$ python3 -q
>>> import numpy as np
>>> np.set_printoptions(precision=1, suppress=True, linewidth=200)
>>> def rnd(a):
...     return np.round(a, 1) + 0
... 
>>> other = np.array([[0, 1], [-1, 3]])
>>> C = np.array([[-3]])
>>> feats = np.block([[other, np.zeros((2, 1))], [np.zeros((1, 2)), C]])
>>> feats
array([[ 0.,  1.,  0.],
       [-1.,  3.,  0.],
       [ 0.,  0., -3.]])
>>> O, r_ = np.linalg.qr(feats)
>>> abs(r_[0, 0]), rnd(np.linalg.norm(feats[:, 0]))
(np.float64(1.0), np.float64(1.0))
>>> O.T @ O
array([[1., 0., 0.],
       [0., 1., 0.],
       [0., 0., 1.]])
>>> np.trace(O @ O.T)
np.float64(3.0)
>>> O = feats.astype(float).copy()
>>> for j in range(3):
...     O[:, j] -= O[:, :j] @ (O[:, :j].T @ O[:, j])
...     O[:, j] /= np.linalg.norm(O[:, j])
... 
>>> O.T @ feats
array([[ 1., -3.,  0.],
       [ 0.,  1.,  0.],
       [ 0.,  0.,  3.]])
>>> O.T @ O
array([[1., 0., 0.],
       [0., 1., 0.],
       [0., 0., 1.]])
>>> w, evecs = np.linalg.eig(feats)
>>> rnd(np.sort(np.linalg.eigvals(feats.T)))
array([-3. ,  0.4,  2.6])
>>> rnd(np.sort(np.linalg.eigvals(np.linalg.inv(feats))))
array([-0.3,  0.4,  2.6])
>>> rnd(np.sort(np.linalg.eigvals(feats @ feats)))
array([0.1, 6.9, 9. ])
>>> rnd(np.prod(w))
np.float64(-3.0)
>>> rnd(w)
array([ 0.4,  2.6, -3. ])
>>> G = feats.T @ feats
>>> rnd(np.linalg.eigvalsh(G)[::-1])
array([10.9,  9. ,  0.1])
>>> (feats @ feats.T).shape
(3, 3)
>>> rnd(np.linalg.svd(feats, compute_uv=False) ** 2)
array([10.9,  9. ,  0.1])
>>> A = np.load("run1.npy")
>>> A
array([[11.5,  3.3, -0.6],
       [12.1,  1.8,  0.4],
       [13.9,  0.7,  0. ],
       [10.1, 11.8, -1.7],
       [11.6, 10.4, -2. ],
       [10.4,  9.8, -2.6],
       [12.2,  1.2,  1.1],
       [10. , 11.2, -1.8],
       [12.1,  1.9,  1.9],
       [11.6, 10.4, -2.6],
       [10.8,  2.3,  2.5],
       [11.8,  2.9,  1.7],
       [13.8,  4.6,  2.3],
       [10.2,  9.7, -1.9],
       [11.1, 12. , -0.8],
       [10.9, 11.9, -3.8],
       [13.1,  4.2,  1.3],
       [14.2,  2.4, -0.5]])
>>> d = np.linalg.norm(A[:, None] - A[None], axis=-1)
>>> rnd(d[1])
array([ 1.9,  0. ,  2.1, 10.4,  8.9,  8.7,  0.9,  9.9,  1.5,  9.1,  2.5,  1.7,  3.8,  8.4, 10.3, 11. ,  2.8,  2.4])
>>> rnd(d[:5, :5])
array([[ 0. ,  1.9,  3.6,  8.7,  7.2],
       [ 1.9,  0. ,  2.1, 10.4,  8.9],
       [ 3.6,  2.1,  0. , 11.9, 10.2],
       [ 8.7, 10.4, 11.9,  0. ,  2.1],
       [ 7.2,  8.9, 10.2,  2.1,  0. ]])
>>> Ac = (A - A.mean(axis=0)) / A.std(axis=0)
>>> np.argwhere(np.abs(Ac) > 2)
array([], shape=(0, 2), dtype=int64)
>>> beta = np.linalg.lstsq(np.delete(Ac, 1, axis=1), Ac[:, 1])[0]
>>> rnd(1 - np.var(Ac[:, 1] - np.delete(Ac, 1, axis=1) @ beta))
np.float64(0.7)
>>> rnd(beta)
array([-0.4, -0.6])
>>> F = np.loadtxt("data.csv", delimiter=",")
>>> F
array([[-2., -2.,  0.,  2., -2.,  1., -1.,  1., -1.],
       [-1.,  0., -1.,  2.,  2.,  0., -2.,  0.,  0.],
       [ 0.,  1.,  1.,  0.,  1.,  1.,  1.,  2.,  1.],
       [ 1., -2.,  0.,  1.,  1.,  2., -1.,  2.,  0.],
       [-1.,  1.,  0.,  1.,  0., -1.,  0., -2.,  1.],
       [ 1.,  2., -2., -2.,  1.,  1., -2., -2.,  1.],
       [-2., -2.,  1.,  2.,  0.,  2.,  2.,  2.,  1.]])
>>> r0 = np.array([-3, -2, -2])
>>> np.cross(F[2, :3], F[5, :3])
array([-4.,  1., -1.])
>>> W1 = np.array([[2, 2, 2, 2, 1, 2],
...     [3, 0, 3, 3, 3, 1],
...     [1, 0, 2, 2, 1, 2],
...     [2, 1, 2, 1, 0, 0],
...     [3, 2, 2, 1, 0, 3],
...     [2, 1, 3, 2, 1, 0],
...     [2, 3, 2, 1, 2, 2],
...     [0, 1, 3, 1, 3, 0],
...     [0, 2, 0, 1, 0, 1]])
>>> beta = np.array([4, 1, 0, 5, 2, 5])
>>> act = np.maximum(F @ W1 + beta, 0)
>>> (act > 0).astype(int)
array([[0, 0, 0, 0, 0, 0],
       [1, 0, 0, 1, 0, 1],
       [1, 1, 1, 1, 1, 1],
       [1, 1, 1, 1, 1, 1],
       [1, 0, 0, 1, 0, 1],
       [1, 0, 0, 1, 0, 1],
       [1, 1, 1, 1, 1, 1]])
>>> np.linalg.matrix_rank(act)
np.int64(6)
>>> rnd((act > 0).mean(axis=0))
array([0.9, 0.4, 0.4, 0.9, 0.4, 0.9])
>>> C = np.array([[2, -2, 0],
...     [0, -1, -4],
...     [1, 0, 5],
...     [4, 1, -2],
...     [2, -4, 1],
...     [-3, -4, 3]])
>>> act @ C
array([[   0.,    0.,    0.],
       [  17.,  -23.,    3.],
       [ 104., -140.,   69.],
       [  44.,  -49.,   27.],
       [  11.,  -26.,    7.],
       [  27.,  -27.,    1.],
       [  54.,  -69.,   25.]])
>>> W1 @ C
array([[ 10, -16,   5],
       [ 24, -19,  15],
       [  8, -12,  13],
       [ 10,  -4,   4],
       [  3, -19,   9],
       [ 17,  -7,   8],
       [  8, -22,   4],
       [ 13, -12,  12],
       [  1,  -5,  -7]])
